>>> import numpy as np
>>> np.set_printoptions(precision=2, suppress=True, linewidth=140)
>>> data = np.loadtxt("layer11.csv", delimiter=",")
>>> print(data)
[[ 0.5   0.04 -0.5   0.17  0.47  0.29]
 [ 0.04  0.84  0.07 -0.11  0.09  0.57]
 [-0.5   0.07  1.01 -0.41  0.22 -0.02]
 [ 0.17 -0.11 -0.41  1.68 -0.09  0.08]
 [ 0.47  0.09  0.22 -0.09  1.35  0.58]
 [ 0.29  0.57 -0.02  0.08  0.58  0.62]]
>>> # looks like rank 4
>>> vals, V = np.linalg.eigh(data)
>>> print(round(vals.sum(), 2), round(np.trace(data), 2))
6.0 6.0
>>> print(np.unique(vals.round(6) + 0, return_counts=True)[1])
[2 2 2]
>>> print((vals > 1e-8).sum(), (vals < -1e-8).sum())
4 0
>>> print(np.round(np.linalg.eigvalsh(data @ data), 2) + 0)
[0. 0. 1. 1. 4. 4.]
>>> print(np.round(np.linalg.svd(data, compute_uv=False), 2) + 0)
[2. 2. 1. 1. 0. 0.]
>>> print(np.argsort(-np.linalg.norm(data, axis=0).round(6), kind="stable")[:3])
[3 4 2]
>>> print(np.round(np.linalg.norm(data, 2) / np.linalg.norm(data), 2))
0.63
>>> U, s, Vt = np.linalg.svd(data)
>>> print(s.round(2) + 0)
[2. 2. 1. 1. 0. 0.]
>>> Y = U[:, :4] @ np.diag(s[:4]) @ Vt[:4]
>>> print(np.round(np.linalg.norm(data - Y) / np.linalg.norm(data), 2))
0.0
>>> print(round(float(np.linalg.norm(data - Y, 2)), 2), np.round(s[4], 2))
0.0 0.0
>>> print(np.linalg.matrix_rank(Y))
4
>>> print(round(np.abs(data - Y).max(), 2))
0.0
>>> print(np.linalg.matrix_rank(data, rtol=0.05))
4
>>> print(np.abs(np.diag(np.linalg.qr(data)[1])) > 1e-9)
[ True  True  True  True False False]
>>> print(data @ np.linalg.pinv(data) @ data)
[[ 0.5   0.04 -0.5   0.17  0.47  0.29]
 [ 0.04  0.84  0.07 -0.11  0.09  0.57]
 [-0.5   0.07  1.01 -0.41  0.22 -0.02]
 [ 0.17 -0.11 -0.41  1.68 -0.09  0.08]
 [ 0.47  0.09  0.22 -0.09  1.35  0.58]
 [ 0.29  0.57 -0.02  0.08  0.58  0.62]]
>>> print(np.allclose(data[:-1].T @ np.linalg.lstsq(data[:-1].T, data[-1])[0], data[-1]))
True
>>> print(round(float(np.trace(np.linalg.pinv(data) @ data)), 2))
4.0
>>> print(np.unique(data.round(6), axis=0).shape)
(6, 6)
>>> arr = np.load("data.npy")
>>> print(arr)
[[ -2   0   2  -3   3   0   1   3   1   1  -3  -1   2]
 [  2  -3  -1   3  -3  -1  -3   3  -2   2  -1   2  -2]
 [ -3   1   0  -1  -1  -2   3   2   3  -3   2   0  -2]
 [ -2  -3   1   1  -1   3   2   0   0  -3  -1   2   0]
 [  1  -3  -2   1   0   3   0   2   0  -2  -2   1  -3]
 [ -1   2  -3   1   3  -1  -3  -3  -3   3   2  -2  -1]
 [ -1  -2  -1   0   2   2  -1   2  -3   1   3   3   1]
 [  8 -15  -3  12 -12  -5 -14  18  -9  11  -8   9  -8]]
>>> t3 = np.stack([arr, 5 * arr, arr[::-1]])
>>> print((t3 @ arr.T).shape)
(3, 8, 8)
